$ python -q
>>> import numpy as np
>>> import numpy.linalg as la
>>> np.set_printoptions(precision=1, suppress=True, linewidth=100)
>>> rd = lambda a: np.round(a, 1) + 0
>>> arr = np.loadtxt("a.csv", delimiter=",")
>>> rd(arr)
array([[-1.8,  1.8,  0. , -1.8, -0.4, -0.4],
       [-1.5,  0.9, -4. , -1.5, -1.6,  2.4],
       [-6.9,  5. ,  4.1, -6.9,  4.4,  0.4],
       [ 1.4,  0.2,  0.6,  1.4, -2.7, -3.2],
       [-8.5,  6.2,  6.7, -8.5,  6.3, -0.4],
       [ 2. , -0.7, -3.1,  2. , -4.1, -0.9],
       [-1.7,  1.2, -2.8, -1.7, -1.2,  1.7],
       [-2.8,  1.9, -2. , -2.8, -0.2,  1.8],
       [-2. ,  1.5, -1.7, -2. , -0.7,  1. ],
       [-2.2,  2.2,  1.5, -2.2,  0.2, -1.3],
       [ 0. , -0.2, -6.3,  0. , -3.3,  3. ],
       [-3.3,  2.7,  1.4, -3.3,  1.1, -0.3],
       [-1.4,  1.3, -1.4, -1.4, -1. ,  0.3],
       [-1.5,  1.3, -2. , -1.5, -1.1,  0.9],
       [-0.7,  0. , -7. , -0.7, -3. ,  4. ],
       [ 0.7,  0.9,  2.7,  0.7, -1.6, -4.3],
       [-1. ,  1.2, -0.9, -1. , -1.3, -0.3],
       [ 1.4, -0.5, -3.9,  1.4, -3.8,  0.1],
       [ 0.1,  0.5, -1.9,  0.1, -2.3, -0.4],
       [-5.7,  4.6,  5.4, -5.7,  3.9, -1.5],
       [-4.8,  3.3,  0.4, -4.8,  2. ,  1.6],
       [ 0. ,  0.8, -0.4,  0. , -1.9, -1.5],
       [-0.4,  0.5, -3.4, -0.4, -2.3,  1.1],
       [-1.3,  1.6,  0.7, -1.3, -0.6, -1.3],
       [ 5.8, -3.2, -6.5,  5.8, -7.7, -1.3],
       [-0.2,  1.6,  3.8, -0.2, -0.7, -4.5],
       [-1.1,  1.8,  2.3, -1.1, -0.3, -2.6],
       [ 1. ,  0. , -2.3,  1. , -3.1, -0.8],
       [ 2.2, -1.4, -6.4,  2.2, -5. ,  1.4],
       [ 4. , -1.1,  0. ,  4. , -4.7, -4.7],
       [-2.7,  2.6,  2.7, -2.7,  0.9, -1.8],
       [-3.5,  2.2, -2.1, -3.5,  0.3,  2.4],
       [-0.4,  0.5, -3.2, -0.4, -2.2,  1. ],
       [-4.4,  4.8, 10.6, -4.4,  4.2, -6.4]])
>>> # looks like rank 3
>>> W2 = arr[[22, 19]].astype(float)
>>> for _ in range(6):
...     idx = la.norm(arr[:, None] - W2, axis=-1).argmin(axis=1)
...     W2 = np.array([arr[idx == j].mean(axis=0) for j in range(2)])
... 
>>> idx
array([0, 0, 1, 0, 1, 0, 0, 0, 0, 0, 0, 1, 0, 0, 0, 0, 0, 0, 0, 1, 1, 0, 0, 0, 0, 0, 0, 0, 0, 0, 1,
       0, 0, 1])
>>> np.abs(W2[1] - W2[0]).argmax()
np.int64(2)
>>> np.bincount(idx)
array([27,  7])
>>> rd(W2)
array([[-0.2,  0.6, -1.8, -0.2, -2.1, -0.2],
       [-5.2,  4.2,  4.5, -5.2,  3.3, -1.2]])
>>> M = np.load("layer9.npy")
>>> rd(M)
array([[-0.3, -6.8, -1.8, -2.6,  1.3,  4.7,  1.8, -0.1,  2. , -2.4, -2.4, -1.1,  0. ],
       [-1.3, -7.2, -2.1, -3.3,  0.9,  2.8,  2.8,  1. ,  1. , -2.7, -2.3, -0.3, -0.5],
       [ 2.8,  6.1,  2.1,  3.8,  0.1,  1.5, -3.8, -2.6,  1.1,  2.6,  1.4, -1.3,  1.2],
       [ 3.3,  3.7,  1.6,  3.2,  0.8,  4.5, -3.8, -3.2,  2.6,  1.9,  0.4, -2.2,  1.5],
       [ 3.2,  1.9,  1.1,  2.6,  1.2,  5.9, -3.4, -3.3,  3.2,  1.3, -0.2, -2.5,  1.5],
       [-3.2, -2. , -1.1, -2.6, -1.2, -5.8,  3.4,  3.3, -3.1, -1.3,  0.2,  2.5, -1.5],
       [-1.7,  4. ,  0.7,  0.4, -1.7, -7.1,  0.7,  2.1, -3.5,  1.1,  2. ,  2.3, -0.9],
       [-3.2, -4.1, -1.6, -3.3, -0.7, -4.1,  3.8,  3.2, -2.4, -2. , -0.6,  2.1, -1.5],
       [ 1.5, -4.5, -0.9, -0.8,  1.7,  6.9, -0.3, -1.8,  3.3, -1.3, -2.1, -2.2,  0.8],
       [-2.7, -6.2, -2.1, -3.8, -0.1, -1.4,  3.8,  2.5, -1.1, -2.6, -1.5,  1.2, -1.2],
       [-2.8, -6.1, -2.1, -3.8, -0.1, -1.5,  3.8,  2.6, -1.1, -2.6, -1.4,  1.3, -1.2],
       [ 2.9, -0.5,  0.4,  1.5,  1.5,  6.9, -2.5, -3.1,  3.6,  0.4, -1. , -2.6,  1.4],
       [-3. , -5.5, -2. , -3.7, -0.3, -2.4,  3.9,  2.8, -1.6, -2.5, -1.2,  1.6, -1.3],
       [ 3. ,  0.2,  0.6,  1.8,  1.4,  6.7, -2.8, -3.2,  3.5,  0.6, -0.8, -2.6,  1.4],
       [-0.2, -6.7, -1.7, -2.5,  1.3,  4.8,  1.7, -0.2,  2.1, -2.4, -2.4, -1.1,  0. ]])
>>> r0, r1 = M[12], M[14]
>>> rd(r0 @ r0)
np.float64(100.0)
>>> rd(r0 @ r1)
np.float64(48.0)
>>> pr = (r0 @ r1) / (r0 @ r0) * r0
>>> rd(r1 - pr)
array([ 1.2, -4.1, -0.8, -0.8,  1.5,  6. , -0.2, -1.5,  2.9, -1.2, -1.9, -1.9,  0.7])
>>> rd(la.norm(r0 + r1) ** 2 + la.norm(r0 - r1) ** 2)
np.float64(400.0)
